$ python3 -q
>>> import numpy as np
>>> from numpy import linalg as LA
>>> np.set_printoptions(precision=2, suppress=True, linewidth=200)
>>> def tidy(a):
...     return np.round(a, 2) + 0
... 
>>> F = np.load("case0.npy")
>>> F
array([[-8.07,  0.07,  8.13, -9.92, -8.03],
       [-4.17,  0.09,  3.9 , -4.99, -4.06],
       [-0.14, -0.07, -0.05, -0.06, -0.05]])
>>> LA.cond(F) > 100
np.True_
>>> LA.matrix_rank(F, rtol=0.1)
np.int64(1)
>>> [round(float(x), 2) for x in LA.svd(F, compute_uv=False)[:3]]
[19.19, 0.24, 0.09]
>>> out = F / np.sqrt((F ** 2).mean(axis=1, keepdims=True))
>>> LA.matrix_rank(out) == LA.matrix_rank(F)
np.True_
>>> tidy(LA.norm(out, axis=1))
array([2.24, 2.24, 2.24])
>>> tidy(F - F.mean(axis=1, keepdims=True))
array([[-4.51,  3.63, 11.69, -6.36, -4.47],
       [-2.32,  1.94,  5.75, -3.14, -2.21],
       [-0.07,  0.  ,  0.02,  0.01,  0.02]])
>>> tidy(out[2])
array([-1.72, -0.86, -0.61, -0.74, -0.61])
>>> tidy(LA.norm(F, 2))
np.float64(19.19)
>>> tidy(F[2] @ F[1])
np.float64(0.88)
>>> tidy(LA.norm(F) ** 2 / LA.norm(F, 2) ** 2)
np.float64(1.0)
>>> tidy(LA.norm(F, "nuc"))
np.float64(19.51)
>>> tidy(LA.norm(F, axis=1))
array([17.15,  8.6 ,  0.18])
>>> LA.norm(F, axis=1).argmax()
np.int64(0)
>>> tidy(LA.norm(F[2] - F[1]))
np.float64(8.5)
>>> tidy(LA.norm(F, axis=0))
array([ 9.08,  0.13,  9.02, 11.1 ,  9.  ])
>>> data = np.array([[1, -3, 9, -27],
...     [1, -2, 4, -8],
...     [1, -1, 1, -1],
...     [1, 0, 0, 0],
...     [1, 1, 1, 1],
...     [1, 2, 4, 8],
...     [1, 3, 9, 27],
...     [1, 4, 16, 64]])
>>> P = data @ LA.solve(data.T @ data, data.T)
>>> tidy(LA.eigvalsh(P))
array([0., 0., 0., 0., 1., 1., 1., 1.])
>>> tidy(np.trace(P))
np.float64(4.0)
>>> tidy(np.diag(P))
array([0.89, 0.37, 0.42, 0.31, 0.31, 0.42, 0.37, 0.89])
>>> out = np.c_[data[:, :2] @ np.array([[-2, -2], [0, 0]]), np.array([-3, 0, 2, -1, 0, 0, 0, -2])]
>>> out
array([[-2, -2, -3],
       [-2, -2,  0],
       [-2, -2,  2],
       [-2, -2, -1],
       [-2, -2,  0],
       [-2, -2,  0],
       [-2, -2,  0],
       [-2, -2, -2]])
>>> tidy(LA.norm(out - data @ LA.lstsq(data, out)[0], axis=0))
array([0.  , 0.  , 2.65])
>>> LA.matrix_rank(np.c_[data, out])
np.int64(5)
>>> tidy(LA.lstsq(data, out[:, 0])[0])
array([-2.,  0.,  0.,  0.])
>>> LA.matrix_rank(out)
np.int64(2)
>>> def softmax(z):
...     e = np.exp(z - z.max(axis=-1, keepdims=True))
...     return e / e.sum(axis=-1, keepdims=True)
... 
>>> tidy(softmax(data).sum(axis=1))
array([1., 1., 1., 1., 1., 1., 1., 1.])
>>> tidy(softmax(10 * data[2]))
array([0.5, 0. , 0.5, 0. ])
>>> att = data @ data.T / np.sqrt(4)
>>> softmax(att).round(6).argmax(axis=1)
array([0, 0, 0, 0, 7, 7, 7, 7])
>>> tidy(softmax(att))
array([[1.  , 0.  , 0.  , 0.  , 0.  , 0.  , 0.  , 0.  ],
       [1.  , 0.  , 0.  , 0.  , 0.  , 0.  , 0.  , 0.  ],
       [1.  , 0.  , 0.  , 0.  , 0.  , 0.  , 0.  , 0.  ],
       [0.12, 0.12, 0.12, 0.12, 0.12, 0.12, 0.12, 0.12],
       [0.  , 0.  , 0.  , 0.  , 0.  , 0.  , 0.  , 1.  ],
       [0.  , 0.  , 0.  , 0.  , 0.  , 0.  , 0.  , 1.  ],
       [0.  , 0.  , 0.  , 0.  , 0.  , 0.  , 0.  , 1.  ],
       [0.  , 0.  , 0.  , 0.  , 0.  , 0.  , 0.  , 1.  ]])
